$ python -q
>>> import numpy as np
>>> from numpy import linalg as LA
>>> np.set_printoptions(suppress=True, linewidth=120)
>>> E = np.load("a.npy")
>>> print(E)
[[ -3.879  -3.011  -3.121 -10.304  -8.207  -0.986   1.865]
 [ -4.302  -3.194   0.896  -0.526  -2.584  -3.202   4.778]
 [ -5.565  -5.884  -1.855 -11.335  -8.339  -3.189   4.847]
 [ -8.014  -0.941  -2.133  -1.441  -9.998  -0.801   1.802]
 [  8.797   7.706   1.045   8.993   9.817   6.146  -8.689]
 [ -0.255  -3.277   1.741  -2.771   0.683  -2.075   2.59 ]
 [  1.096  -2.777  -1.152  -7.924  -1.522  -1.427   2.35 ]
 [ -0.306  -1.932  -1.562  -6.327  -1.2    -0.353   0.2  ]
 [  4.495  -3.98    4.226  -4.7     4.816  -1.988   3.887]
 [  0.249   8.663   0.525  16.955   3.521   4.28   -6.528]
 [  4.072   0.41    1.816   3.712   7.548  -0.131  -0.38 ]
 [ 10.669  -1.283   6.367   2.678  13.685   0.5     0.039]
 [ -1.2    -0.926   0.305   1.934   0.14   -2.228   2.4  ]
 [  0.828   0.733   0.353   0.472   0.98    1.031  -1.637]
 [ -1.636  -3.123  -3.309  -9.834  -5.213  -2.428   3.401]
 [ -8.018  -3.05   -4.043  -9.554 -12.327  -1.556   2.559]
 [  0.961   2.192   2.466   7.253   1.4     0.786  -0.273]
 [ -0.989  -1.681   0.14   -1.737  -0.432  -1.808   2.26 ]
 [  4.524   1.202  -0.337   0.102   7.275   0.729  -2.031]
 [ -4.832   4.787  -2.744   9.43   -3.971   0.498  -1.95 ]
 [ -5.474  -2.088  -1.833  -6.44   -9.82   -0.765   2.176]
 [  3.004   0.631   1.054   2.01    3.489   0.014  -0.484]
 [ -0.393   6.596  -0.888  10.563   0.07    3.241  -4.528]
 [ -3.117   2.958  -1.433   6.469  -1.1    -0.056  -1.251]
 [  0.865  -1.044   1.493  -0.956  -0.383   0.036   0.372]
 [  0.797  -0.558  -1.145  -2.755  -0.033  -0.129   0.267]
 [  7.01    0.618   3.325  -0.156   8.984   2.495  -2.319]
 [  2.064  -0.774   1.46    0.748   3.48   -1.473   2.126]
 [  2.363  -0.06    1.887   1.176   2.432   0.61   -0.152]
 [ -1.084   0.591   1.376   5.848   3.899  -1.285   0.749]
 [ -4.443   0.601  -2.382  -0.153  -6.015  -0.41    0.113]
 [ -1.701  -0.964  -1.611  -1.752  -3.024  -1.969   1.818]
 [  1.207  -3.158  -1.403  -9.45   -0.602  -1.024   1.166]
 [ -0.655  -0.228  -0.167  -1.83   -3.326   0.476  -0.078]
 [ -5.726  -1.874  -1.442  -1.722  -5.394  -2.203   2.76 ]
 [ -4.877   1.079  -3.125  -1.658  -7.098   1.071  -1.311]]
>>> other = np.array([[1, 3], [2, 3], [3, 0], [3, 0], [3, 1], [0, 3], [2, 3]])
>>> print(LA.matrix_rank(np.vstack([E, other.T])))
7
>>> print(np.round(np.einsum("ij->j", E), 3))
[-13.465  -7.04   -5.21  -14.982 -18.369  -9.573  12.914]
>>> ang = np.radians(120)
>>> R = np.eye(7)
>>> R[6, 6] = R[2, 2] = np.cos(ang)
>>> R[6, 2], R[2, 6] = -np.sin(ang), np.sin(ang)
>>> print(R.round(3))
[[ 1.     0.     0.     0.     0.     0.     0.   ]
 [ 0.     1.     0.     0.     0.     0.     0.   ]
 [ 0.     0.    -0.5    0.     0.     0.     0.866]
 [ 0.     0.     0.     1.     0.     0.     0.   ]
 [ 0.     0.     0.     0.     1.     0.     0.   ]
 [ 0.     0.     0.     0.     0.     1.     0.   ]
 [ 0.     0.    -0.866  0.     0.     0.    -0.5  ]]
>>> other = E @ R.T
>>> print(np.allclose(LA.norm(E, axis=1), LA.norm(other, axis=1)))
True
>>> basis = np.array([[1, 3, 4, 2, 2, 5, 3, 0],
...     [1, 4, 2, 3, 4, 2, 3, 5],
...     [3, 0, 3, 0, 3, 5, 2, 4],
...     [4, 2, 1, 1, 1, 0, 5, 4]])
>>> rng = np.random.default_rng(4289)
>>> W0 = rng.normal(size=(32, 4)) @ basis + np.array([3, 3, 3, 2, 1, 1, 2, 0])
>>> print(W0.round(3))
[[  3.501  -4.393   1.373  -3.533  -4.033   0.79   -2.004  -5.816]
 [  8.339  -1.394  -0.887  -1.497  -0.451  -4.138   3.467   6.01 ]
 [ -1.375  -0.688  -2.677  -0.116  -1.523  -5.727  -4.585  -2.016]
 [  9.714   2.883   3.522   1.746   4.882   1.785   6.795  10.918]
 [ -3.796  -9.126  -6.55   -6.497 -10.49   -9.518 -10.998 -13.953]
 [  7.489  -0.215   2.347  -0.884  -1.435   0.081   4.221   0.686]
 [  7.254   2.887   5.906   1.67    3.06    5.373   5.342   3.766]
 [ -1.435   3.255  -0.26    2.431  -1.232  -4.016  -1.366  -3.813]
 [  1.124  -1.003   1.772   0.011   3.882   2.542  -3.95    3.652]
 [  6.341   6.159   8.877   4.244   6.24    9.383   6.362   4.919]
 [  0.837  -0.753  -0.247  -0.579  -2.303  -2.614  -2.182  -3.706]
 [  6.48   -2.771   4.108  -1.947   2.683   5.683   0.064   4.012]
 [ -4.089  -6.668 -10.07   -4.626  -9.703 -15.981  -9.823  -9.4  ]
 [  5.456   8.611   2.045   5.452   0.983  -3.993   8.673   3.336]
 [  5.502   3.11    0.827   2.23    3.477  -2.124   3.388   7.953]
 [  2.724   2.64    6.683   1.609   0.589   6.813   1.888  -4.525]
 [  4.332   6.138   7.567   4.338   5.187   7.428   4.754   2.956]
 [ -3.855  -7.374  -3.583  -4.882  -6.401  -4.572 -10.72  -10.813]
 [  0.111   5.085   2.01    3.962   2.911  -0.487   0.359   1.469]
 [ -1.844   2.851  -3.842   2.173  -2.382  -9.62   -1.98   -2.321]
 [ 10.289   2.218   5.246   1.206   4.984   4.73    6.888   9.806]
 [  2.773   2.46   -1.915   1.495  -1.492  -7.05    1.766   0.982]
 [ 10.205   4.7    12.622   2.867   7.021  15.452   8.746   5.553]
 [  4.85   13.52    5.551   8.846   2.688  -0.567  11.807   2.134]
 [ -5.551   7.665   4.567   6.529   5.656   4.045  -3.384  -1.687]
 [ -2.585  -2.995   0.386  -1.928  -3.844  -0.243  -6.546  -9.65 ]
 [  2.856   3.359  -3.137   2.347   0.166  -8.918   1.933   4.769]
 [ -2.15   -6.084  -8.617  -3.974  -5.924 -13.234  -8.692  -3.58 ]
 [  6.172   2.151   8.308   1.191   2.877   9.638   4.02    0.144]
 [ -3.894   3.777   8.491   3.161   1.929  10.711  -3.492  -9.907]
 [ -6.95   -2.582  -6.155  -0.856  -2.944  -9.44  -10.994  -5.507]
 [ -7.909  -1.605  -2.921  -0.461  -4.631  -5.314 -10.275 -11.975]]
>>> u, v = W0[23], W0[18]
>>> print(round(float(u @ v), 3))
130.965
>>> print(np.round(u @ u, 3))
466.879
>>> pr = (u @ v) / (u @ u) * u
>>> print(round(float(LA.norm(u + v) ** 2 + LA.norm(u - v) ** 2), 3))
1046.979
>>> print(pr.round(3))
[ 1.361  3.793  1.557  2.481  0.754 -0.159  3.312  0.599]
>>> print(LA.matrix_rank(np.outer(u, v)))
1
